>>> import numpy as np
>>> np.set_printoptions(precision=1, suppress=True, linewidth=100)
>>> B = np.array([[3, 1], [0, 3]])
>>> mat = B.T @ B
>>> mat
array([[ 9,  3],
       [ 3, 10]])
>>> vec = np.array([2, 1])
>>> rhs = mat @ vec
>>> rhs
array([21, 16])
>>> np.linalg.solve(mat, rhs + mat[:, 1])
array([2., 2.])
>>> np.linalg.solve(mat, -2 * rhs)
array([-4., -2.])
>>> np.round(np.linalg.solve(mat.T, mat[0]), 1) + 0
array([1., 0.])
>>> vals, vecs = np.linalg.eigh(mat)
>>> vec = np.array([-1, 1])
>>> vec @ mat @ vec
np.int64(13)
>>> (np.sign(vecs[:, -1].round(6)) == np.sign(vecs[0, -1].round(6))).astype(int)
array([1, 1])
>>> np.linalg.eigvalsh(mat[1:, 1:])
array([10.])
>>> W = np.array([[5, 4, 0], [1, 0, 5]])
>>> c = np.array([3, -1, 1])
>>> act = np.maximum(mat @ W + c, 0)
>>> (act > 0).astype(int)
array([[1, 1, 1],
       [1, 1, 1]])
>>> act
array([[51, 35, 16],
       [28, 11, 51]])
>>> (act > 0).mean(axis=0)
array([1., 1., 1.])
>>> W2 = np.array([[1, 2, 3], [2, 4, 1], [1, 1, 0]])
>>> W @ W2
array([[13, 26, 19],
       [ 6,  7,  3]])
>>> B = act / np.linalg.norm(act, axis=1, keepdims=True)
>>> G = B @ B.T
>>> np.argwhere(np.triu(np.abs(G) > 0.95, 1))
array([], shape=(0, 2), dtype=int64)
>>> G[1]
array([0.7, 1. ])
>>> B = np.linalg.inv(mat)
>>> np.linalg.inv(B)
array([[ 9.,  3.],
       [ 3., 10.]])
>>> round(float(np.linalg.det(mat) * np.linalg.det(B)), 1)
1.0
>>> round(float(np.linalg.cond(mat)), 1)
1.9
>>> E = np.load("sample9.npy")
>>> E
array([[ 1,  1, -1, -1,  1,  1, -1, -1],
       [ 1, -1,  1, -1, -1,  1, -1,  1],
       [ 1,  1,  1,  1,  1,  1,  1,  1],
       [ 1,  1, -1, -1, -1, -1,  1,  1]])
>>> u = np.array([2, 1, 2])
>>> np.correlate(E[1], E[2], "full")
array([ 1,  0,  1,  0, -1,  0, -1,  0, -1,  0, -1,  0,  1,  0,  1])
